$ ipython --no-banner

In [1]: import numpy as np

In [2]: np.set_printoptions(precision=2, suppress=True, linewidth=160)

In [3]: basis = np.array([[1, 0, 1, 0, 2, 0, 0, 2, 0, 2, 0, 0, 0, 0],
   ...:     [2, 0, 1, 0, 1, 1, 2, 0, 1, 0, 2, 0, 1, 1],
   ...:     [1, 2, 1, 2, 2, 0, 1, 0, 0, 0, 0, 0, 2, 0]])

In [4]: feats = np.repeat(basis, 26 // 3, axis=0)

In [5]: rng = np.random.default_rng(53062)

In [6]: feats = feats + 0.3 * rng.normal(size=feats.shape)

In [7]: feats.round(2) + 0
Out[7]: 
array([[ 1.15, -0.14,  1.67, -0.06,  2.08,  0.08, -0.21,  2.01, -0.2 ,  1.9 ,  0.31,  0.11,  0.02,  0.03],
       [ 1.03, -0.09,  1.13, -0.24,  2.16, -0.12, -0.01,  1.97, -0.57,  1.92,  0.01,  0.36, -0.01,  0.52],
       [ 0.77,  0.15,  1.22,  0.56,  1.57,  0.  ,  0.19,  1.7 , -0.38,  2.54, -0.19, -0.36,  0.01,  0.26],
       [ 0.99, -0.22,  1.18, -0.57,  2.15, -0.09,  0.27,  1.6 , -0.1 ,  1.67,  0.03, -0.02, -0.05, -0.02],
       [ 1.15,  0.56,  0.87,  0.3 ,  1.1 , -0.68, -0.12,  2.38,  0.02,  2.  ,  0.28, -0.3 , -0.3 ,  0.3 ],
       [ 1.24, -0.4 ,  0.63, -0.2 ,  1.91,  0.45,  0.03,  2.08, -0.02,  2.03, -0.01,  0.06,  0.24, -0.26],
       [ 1.06, -0.12,  0.9 ,  0.43,  2.18,  0.14, -0.2 ,  1.8 , -0.08,  2.28, -0.19, -0.24,  0.27,  0.27],
       [ 1.08, -0.44,  0.54, -0.25,  1.22, -0.15,  0.21,  1.88, -0.29,  1.94,  0.11,  0.32,  0.16, -0.35],
       [ 1.72,  0.12,  0.53, -0.13,  1.68,  0.96,  2.4 ,  0.11,  0.7 , -0.18,  2.08,  0.07,  0.53,  1.13],
       [ 1.93,  0.18,  0.91, -0.33,  0.97,  1.04,  1.69, -0.66,  1.16,  0.01,  2.28,  0.58,  0.53,  1.54],
       [ 2.36,  0.13,  1.06,  0.03,  1.06,  1.37,  2.42,  0.38,  0.71,  0.29,  2.29,  0.02,  0.63,  1.27],
       [ 2.08, -0.24,  0.92,  0.15,  0.67,  1.41,  1.85,  0.  ,  0.79, -0.5 ,  1.98, -0.33,  0.92,  0.73],
       [ 2.03, -0.35,  0.42,  0.23,  1.05,  0.98,  1.6 , -0.04,  1.05, -0.18,  2.05, -0.4 ,  1.29,  0.71],
       [ 2.06,  0.29,  1.35, -0.41,  0.76,  0.63,  2.04, -0.43,  1.31,  0.08,  2.03, -0.5 ,  0.95,  0.91],
       [ 2.18, -0.07,  0.83, -0.12,  0.87,  1.35,  1.89,  0.24,  1.07,  0.54,  2.41,  0.46,  1.13,  0.86],
       [ 1.86,  0.06,  0.76,  0.19,  1.3 ,  1.12,  2.28,  0.22,  1.24, -0.22,  1.74,  0.13,  1.29,  1.17],
       [ 1.13,  2.03,  1.26,  1.52,  2.11,  0.09,  0.98,  0.3 ,  0.19, -0.08, -0.5 ,  0.08,  2.11, -0.07],
       [ 0.89,  1.47,  0.87,  1.71,  2.25, -0.01,  0.64, -0.07,  0.01,  0.04, -0.37,  0.05,  2.01, -0.21],
       [ 0.97,  1.63,  0.79,  2.61,  2.41,  0.24,  0.99, -0.39,  0.23, -0.05,  0.38,  0.06,  2.48,  0.23],
       [ 0.6 ,  1.44,  1.54,  2.39,  2.11, -0.21,  0.9 ,  0.34, -0.46,  0.01, -0.17,  0.39,  1.59, -0.01],
       [ 1.46,  2.49,  1.59,  2.1 ,  2.02, -0.16,  0.55,  0.67,  0.05, -0.28, -0.13,  0.15,  1.89,  0.08],
       [ 1.07,  1.87,  1.24,  2.1 ,  2.11,  0.49,  0.95, -0.04, -0.62, -0.09, -0.13,  0.34,  2.  , -0.09],
       [ 0.34,  1.88,  1.36,  1.92,  2.07,  0.32,  1.21, -0.1 , -0.26,  0.25,  0.32, -0.44,  1.58, -0.15],
       [ 1.01,  2.16,  0.75,  1.94,  2.36,  0.38,  0.43, -0.06, -0.16, -0.18,  0.21,  0.48,  2.  , -0.22]])

In [8]: np.linalg.rank(feats)
Traceback (most recent call last):
  Cell In[8], line 1
    np.linalg.rank(feats)
AttributeError: module 'numpy.linalg' has no attribute 'rank'


In [9]: feats.shape
Out[9]: (24, 14)

In [10]: round(float(np.linalg.norm(feats)), 2)
Out[10]: 20.82

In [11]: feats.mean(axis=0)
Out[11]: array([1.34, 0.6 , 1.01, 0.66, 1.67, 0.4 , 0.96, 0.66, 0.22, 0.66, 0.7 , 0.05, 0.97, 0.36])
